$ python3 -q
>>> import numpy as np
>>> np.set_printoptions(precision=3, suppress=True, linewidth=200, legacy="1.25")
>>> def rd(a):
...     return np.round(a, 3) + 0
... 
>>> m1 = np.loadtxt("arr.csv", delimiter=",")
>>> m1
array([[18., 20., 15., 32., 13., 45.],
       [16., 35.,  3., 25., 15., 40.],
       [24., 25., 21., 43., 17., 60.],
       [16.,  0., 24., 32.,  8., 40.],
       [ 6.,  0.,  9., 12.,  3., 15.],
       [16., 25.,  9., 27., 13., 40.],
       [34., 45., 24., 59., 26., 85.]])
>>> # looks like rank 2
>>> np.abs(m1).max()
85.0
>>> m1[7]
Traceback (most recent call last):
  File "<python-input-7>", line 1, in <module>
    m1[7]
    ~~^^^
IndexError: index 7 is out of bounds for axis 0 with size 7
>>> np.zeros(7, 6)
Traceback (most recent call last):
  File "<python-input-8>", line 1, in <module>
    np.zeros(7, 6)
    ~~~~~~~~^^^^^^
TypeError: Cannot interpret '6' as a data type
>>> rd(np.linalg.svd(m1, compute_uv=False))
array([192.496,  32.345,   0.   ,   0.   ,   0.   ,   0.   ])
>>> np.unravel_index(np.abs(m1).argmax(), m1.shape)
(6, 5)
>>> np.count_nonzero(m1)
40
>>> rd(np.linalg.norm(m1))
195.195
>>> m1.sum(axis=1)
array([143., 134., 190., 120.,  45., 130., 273.])
>>> np.linalg.matrix_rank(m1)
2
>>> np.linalg.rank(m1)
Traceback (most recent call last):
  File "<python-input-15>", line 1, in <module>
    np.linalg.rank(m1)
    ^^^^^^^^^^^^^^
AttributeError: module 'numpy.linalg' has no attribute 'rank'
>>> np.diff(m1, axis=0)
array([[ -2.,  15., -12.,  -7.,   2.,  -5.],
       [  8., -10.,  18.,  18.,   2.,  20.],
       [ -8., -25.,   3., -11.,  -9., -20.],
       [-10.,   0., -15., -20.,  -5., -25.],
       [ 10.,  25.,   0.,  15.,  10.,  25.],
       [ 18.,  20.,  15.,  32.,  13.,  45.]])
>>> m1.shape
(7, 6)
>>> x0 = np.array([-1, 1, -1, -2, 2, 1])
>>> np.einsum("ij,j->i", m1, x0)
array([ -6.,  36., -12., -48., -18.,  12.,   6.])
>>> (m1 @ x0).argmax()
1
>>> (m1 * x0).sum(axis=1)
array([ -6.,  36., -12., -48., -18.,  12.,   6.])
>>> np.sign((m1 @ x0).round(6))
array([-1.,  1., -1., -1., -1.,  1.,  1.])
>>> X = np.load("layer15.npy")
>>> X
array([[1.  , 0.7 , 0.49],
       [0.7 , 1.  , 0.7 ],
       [0.49, 0.7 , 1.  ]])
>>> # equal to its transpose
>>> A2 = np.array([[0, 1, -5], [-4, -5, -1], [3, 3, 3]])
>>> np.einsum("ij->j", X)
array([2.19, 2.4 , 2.19])
>>> np.vstack([X, A2.T]).shape
(6, 3)
>>> vals, V = np.linalg.eig(X)
>>> rd(np.sort(np.linalg.eigvals(np.linalg.inv(X))))
array([0.442, 1.961, 4.441])
>>> rd(np.prod(vals))
0.26
>>> rd(X @ V[:, 0] - vals[0] * V[:, 0])
array([0., 0., 0.])
>>> rd(vals)
array([2.265, 0.51 , 0.225])
>>> O = X.astype(float).copy()
>>> for j in range(3):
...     O[:, j] -= O[:, :j] @ (O[:, :j].T @ O[:, j])
...     O[:, j] /= np.linalg.norm(O[:, j])
... 
>>> rd(O.T @ X)
array([[1.315, 1.325, 1.118],
       [0.   , 0.473, 0.554],
       [0.   , 0.   , 0.418]])
>>> rd(O)
array([[ 0.76 , -0.65 ,  0.   ],
       [ 0.532,  0.623, -0.573],
       [ 0.373,  0.436,  0.819]])
>>> rd(O.T @ O)
array([[1., 0., 0.],
       [0., 1., 0.],
       [0., 0., 1.]])
>>> F = np.load("w.npy")
>>> F
array([[ -2,   1,   8,  -9,   1,   3,  -2,  -8,   5,   3],
       [  1, -10,   1,  -1,  -5,   5,  -6,  -2,   0,   0],
       [  8,   1,   8,   3,   2,  -4,  10,   4,   2,   6],
       [ -9,  -1,   3,   4,   8,   3,   0,   2,   1,  -4],
       [  1,  -5,   2,   8,  -6,  -1,   2,   7,  -2,  -4],
       [  3,   5,  -4,   3,  -1,  10,   5,  -4,   0,  10],
       [ -2,  -6,  10,   0,   2,   5,  -6,  -1,  -5, -10],
       [ -8,  -2,   4,   2,   7,  -4,  -1,   4,  -6,   2],
       [  5,   0,   2,   1,  -2,   0,  -5,  -6,   6,  -5],
       [  3,   0,   6,  -4,  -4,  10, -10,   2,  -5,   2]])
>>> rd(np.linalg.eigvalsh(F).min())
-26.936
>>> try:
...     np.linalg.cholesky(F)
... except np.linalg.LinAlgError as e:
...     print("failed:", e)
... 
failed: Matrix is not positive definite
>>> np.all(np.linalg.eigvalsh(F) > 0)
False
>>> vals, V = np.linalg.eigh(F)
>>> rd(vals)
array([-26.936, -18.83 ,  -9.087,  -5.322,  -3.669,   5.311,  11.619,  16.27 ,  16.881,  23.762])
>>> np.abs(V[:, -1]).round(6).argmax()
7
>>> rd(V.T @ F @ V)
array([[-26.936,   0.   ,   0.   ,   0.   ,   0.   ,   0.   ,   0.   ,   0.   ,   0.   ,   0.   ],
       [  0.   , -18.83 ,   0.   ,   0.   ,   0.   ,   0.   ,   0.   ,   0.   ,   0.   ,   0.   ],
       [  0.   ,   0.   ,  -9.087,   0.   ,   0.   ,   0.   ,   0.   ,   0.   ,   0.   ,   0.   ],
       [  0.   ,   0.   ,   0.   ,  -5.322,   0.   ,   0.   ,   0.   ,   0.   ,   0.   ,   0.   ],
       [  0.   ,   0.   ,   0.   ,   0.   ,  -3.669,   0.   ,   0.   ,   0.   ,   0.   ,   0.   ],
       [  0.   ,   0.   ,   0.   ,   0.   ,   0.   ,   5.311,   0.   ,   0.   ,   0.   ,   0.   ],
       [  0.   ,   0.   ,   0.   ,   0.   ,   0.   ,   0.   ,  11.619,   0.   ,   0.   ,   0.   ],
       [  0.   ,   0.   ,   0.   ,   0.   ,   0.   ,   0.   ,   0.   ,  16.27 ,   0.   ,   0.   ],
       [  0.   ,   0.   ,   0.   ,   0.   ,   0.   ,   0.   ,   0.   ,   0.   ,  16.881,   0.   ],
       [  0.   ,   0.   ,   0.   ,   0.   ,   0.   ,   0.   ,   0.   ,   0.   ,   0.   ,  23.762]])
>>> rd(np.linalg.eigvalsh(F @ F))
array([ 13.459,  28.208,  28.32 ,  82.565, 135.008, 264.7  , 284.96 , 354.564, 564.649, 725.566])
>>> rd(np.abs(V[:, -1]))
array([0.382, 0.188, 0.079, 0.36 , 0.313, 0.435, 0.175, 0.447, 0.217, 0.344])
>>> np.unique(vals.round(6) + 0, return_counts=True)[1]
array([1, 1, 1, 1, 1, 1, 1, 1, 1, 1])
>>> rd(np.linalg.eigvalsh(F + 4 * np.eye(10)))
array([-22.936, -14.83 ,  -5.087,  -1.322,   0.331,   9.311,  15.619,  20.27 ,  20.881,  27.762])
>>> A2 = np.array([[-3, 1, -2, -9], [-3, -9, 8, -1], [-5, 1, 0, 6], [-3, -8, -5, 2]])
>>> J = np.tril(A2)
>>> J
array([[-3,  0,  0,  0],
       [-3, -9,  0,  0],
       [-5,  1,  0,  0],
       [-3, -8, -5,  2]])
>>> # triangular: eigenvalues sit on the diagonal
>>> x0 = np.array([-5, 1, 5, 2, -3, -5, 4, -5, -2, 3])
>>> target = F @ x0
>>> beta, lr = np.zeros(10), 1 / np.linalg.norm(F, 2) ** 2
>>> for i in range(12):
...     beta -= lr * F.T @ (F @ beta - target)
...     if i % 2 == 0: print(i, round(np.linalg.norm(F @ beta - target), 3))
... 
0 66.472
2 45.181
4 38.962
6 35.651
8 33.258
10 31.337
>>> rd(beta)
array([-2.076, -0.54 ,  2.922, -0.283,  1.219, -3.026,  3.384, -1.184,  0.412,  2.201])
>>> mat = np.loadtxt("run8.csv", delimiter=",")
>>> mat
array([[-0.1  ,  0.2  ,  0.   , -1.2  ,  2.3  ,  0.6  ,  2.2  ,  0.5  ,  0.8  ],
       [-0.4  ,  1.1  , -0.1  , -0.7  , -0.9  , -0.5  , -0.9  , -0.1  , -0.5  ],
       [ 0.9  , -0.1  , -2.3  ,  1.5  ,  0.9  , -0.5  ,  0.1  , -1.8  ,  0.7  ],
       [ 1.5  , -0.4  , -2.7  ,  1.6  ,  0.   ,  1.   ,  1.6  ,  0.5  ,  1.1  ],
       [-0.115,  0.201, -0.001, -1.189,  2.277,  0.646,  2.204,  0.478,  0.787],
       [ 0.3  , -0.4  ,  1.8  ,  0.9  , -1.6  , -0.5  , -0.9  , -0.4  , -1.5  ],
       [-1.6  ,  0.5  , -0.6  , -0.1  ,  0.7  ,  0.6  ,  0.2  , -0.9  , -0.4  ],
       [ 0.6  ,  1.3  ,  1.   , -0.6  , -0.6  , -0.2  ,  1.1  ,  0.1  , -0.9  ],
       [ 1.3  ,  0.9  , -0.5  , -0.5  ,  1.4  , -0.5  , -0.3  ,  0.2  ,  0.1  ],
       [-0.8  ,  0.2  , -0.7  ,  2.8  ,  1.6  , -2.   , -0.1  ,  1.5  ,  1.5  ]])
>>> x0 = np.array([-1, 2, 2, 1, -3, 1, -1, 1, 2])
>>> target = mat @ x0
>>> rd(target)
array([-7.1  ,  3.7  , -7.9  , -4.   , -7.011,  5.2  , -2.1  ,  2.2  , -5.   ,  0.4  ])
>>> try:
...     np.linalg.solve(mat, target)
... except np.linalg.LinAlgError as e:
...     print("failed:", e)
... 
failed: Last 2 dimensions of the array must be square
>>> rng = np.random.default_rng(8605)
>>> target = target + 0.02 * rng.normal(size=10)
>>> rd(target)
array([-7.13 ,  3.666, -7.896, -4.036, -6.997,  5.181, -2.119,  2.18 , -5.043,  0.407])
>>> beta, *_ = np.linalg.lstsq(mat, target)
>>> rd(mat.T @ (target - mat @ beta))
array([0., 0., 0., 0., 0., 0., 0., 0., 0.])
>>> rd(beta)
array([-0.98 ,  2.124,  2.14 ,  1.068, -3.021,  1.139, -1.058,  0.914,  2.227])
>>> rd(np.linalg.norm(target - mat @ beta))
0.027
>>> P = mat @ np.linalg.solve(mat.T @ mat, mat.T)
>>> rd(P @ mat[:, 7])
array([ 0.5  , -0.1  , -1.8  ,  0.5  ,  0.478, -0.4  , -0.9  ,  0.1  ,  0.2  ,  1.5  ])
>>> np.allclose(P @ P, P)
True
>>> labels = rng.permutation(9)
>>> A2 = mat[:, labels] * rng.choice([-1, 1], 9)
>>> A2
array([[ 0.1  , -0.8  ,  2.2  ,  0.2  , -1.2  ,  2.3  , -0.5  , -0.6  , -0.   ],
       [ 0.4  ,  0.5  , -0.9  ,  1.1  , -0.7  , -0.9  ,  0.1  ,  0.5  ,  0.1  ],
       [-0.9  , -0.7  ,  0.1  , -0.1  ,  1.5  ,  0.9  ,  1.8  ,  0.5  ,  2.3  ],
       [-1.5  , -1.1  ,  1.6  , -0.4  ,  1.6  ,  0.   , -0.5  , -1.   ,  2.7  ],
       [ 0.115, -0.787,  2.204,  0.201, -1.189,  2.277, -0.478, -0.646,  0.001],
       [-0.3  ,  1.5  , -0.9  , -0.4  ,  0.9  , -1.6  ,  0.4  ,  0.5  , -1.8  ],
       [ 1.6  ,  0.4  ,  0.2  ,  0.5  , -0.1  ,  0.7  ,  0.9  , -0.6  ,  0.6  ],
       [-0.6  ,  0.9  ,  1.1  ,  1.3  , -0.6  , -0.6  , -0.1  ,  0.2  , -1.   ],
       [-1.3  , -0.1  , -0.3  ,  0.9  , -0.5  ,  1.4  , -0.2  ,  0.5  ,  0.5  ],
       [ 0.8  , -1.5  , -0.1  ,  0.2  ,  2.8  ,  1.6  , -1.5  ,  2.   ,  0.7  ]])
>>> left, _, Vt = np.linalg.svd(mat.T @ A2)
>>> rd(left @ Vt)
array([[-1.,  0.,  0.,  0.,  0.,  0.,  0.,  0.,  0.],
       [ 0.,  0.,  0.,  1.,  0.,  0.,  0.,  0.,  0.],
       [ 0.,  0.,  0.,  0.,  0.,  0.,  0.,  0., -1.],
       [ 0.,  0.,  0.,  0.,  1.,  0.,  0.,  0.,  0.],
       [ 0.,  0.,  0.,  0.,  0.,  1.,  0.,  0.,  0.],
       [ 0.,  0.,  0.,  0.,  0.,  0.,  0., -1.,  0.],
       [ 0.,  0.,  1.,  0.,  0.,  0.,  0.,  0.,  0.],
       [ 0.,  0.,  0.,  0.,  0.,  0., -1.,  0.,  0.],
       [ 0., -1.,  0.,  0.,  0.,  0.,  0.,  0.,  0.]])
>>> rd(np.linalg.lstsq(mat, A2)[0])
array([[-1.,  0.,  0.,  0.,  0.,  0.,  0.,  0.,  0.],
       [ 0.,  0.,  0.,  1.,  0.,  0.,  0.,  0.,  0.],
       [ 0.,  0.,  0.,  0.,  0.,  0.,  0.,  0., -1.],
       [ 0.,  0.,  0.,  0.,  1.,  0.,  0.,  0.,  0.],
       [ 0.,  0.,  0.,  0.,  0.,  1.,  0.,  0.,  0.],
       [ 0.,  0.,  0.,  0.,  0.,  0.,  0., -1.,  0.],
       [ 0.,  0.,  1.,  0.,  0.,  0.,  0.,  0.,  0.],
       [ 0.,  0.,  0.,  0.,  0.,  0., -1.,  0.,  0.],
       [ 0., -1.,  0.,  0.,  0.,  0.,  0.,  0.,  0.]])
